% python3 -q
>>> import numpy as np
>>> import numpy.linalg as la
>>> np.set_printoptions(suppress=True, linewidth=120)
>>> def tidy(a):
...     return np.round(a, 1) + 0
... 
>>> m1 = np.load("out6.npy")
>>> m1
array([[2, 1, 0, 0],
       [3, 1, 0, 0],
       [0, 0, 2, 1],
       [0, 0, 3, 1]])
>>> tidy(la.det(m1))
np.float64(1.0)
>>> m1 @ m1
array([[7, 3, 0, 0],
       [9, 4, 0, 0],
       [0, 0, 7, 3],
       [0, 0, 9, 4]])
>>> W0 = np.load("mat.npy")
>>> W0
array([[-3, -1,  2],
       [-1, -3, -1],
       [ 2, -1, -3]])
>>> ev, vecs = la.eigh(W0)
>>> tidy(la.svd(W0, compute_uv=False))
array([5. , 3.7, 0.3])
>>> tidy(ev)
array([-5. , -3.7, -0.3])
>>> np.unique(ev.round(6) + 0, return_counts=True)[1]
array([1, 1, 1])
>>> (ev > 1e-8).sum(), (ev < -1e-8).sum()
(np.int64(0), np.int64(3))
>>> tidy(la.eigvalsh(W0 + 5 * np.eye(3)))
array([0. , 1.3, 4.7])
>>> tidy(np.abs(vecs[:, -1]))
array([0.6, 0.5, 0.6])
>>> tidy(vecs.T @ W0 @ vecs)
array([[-5. ,  0. ,  0. ],
       [ 0. , -3.7,  0. ],
       [ 0. ,  0. , -0.3]])
>>> tidy(vecs @ np.diag(ev) @ vecs.T)
array([[-3., -1.,  2.],
       [-1., -3., -1.],
       [ 2., -1., -3.]])
>>> tidy(la.eigvalsh(W0 @ W0))
array([ 0.1, 13.9, 25. ])
>>> arr = np.load("dump.npy")
>>> arr
array([[-1,  0,  1,  2,  3,  4],
       [ 5,  6,  7,  8,  9, 10],
       [11, 12, 13, 14, 15, 16],
       [17, 18, 19, 20, 21, 22],
       [23, 24, 25, 26, 27, 28]])
>>> tidy(la.norm(arr, 2) / la.norm(arr))
np.float64(1.0)
>>> np.argsort(-la.norm(arr, axis=0).round(6), kind="stable")[:3]
array([5, 4, 3])
>>> [round(float(x), 1) for x in la.svd(arr, compute_uv=False)[:3]]
[87.7, 5.0, 0.0]
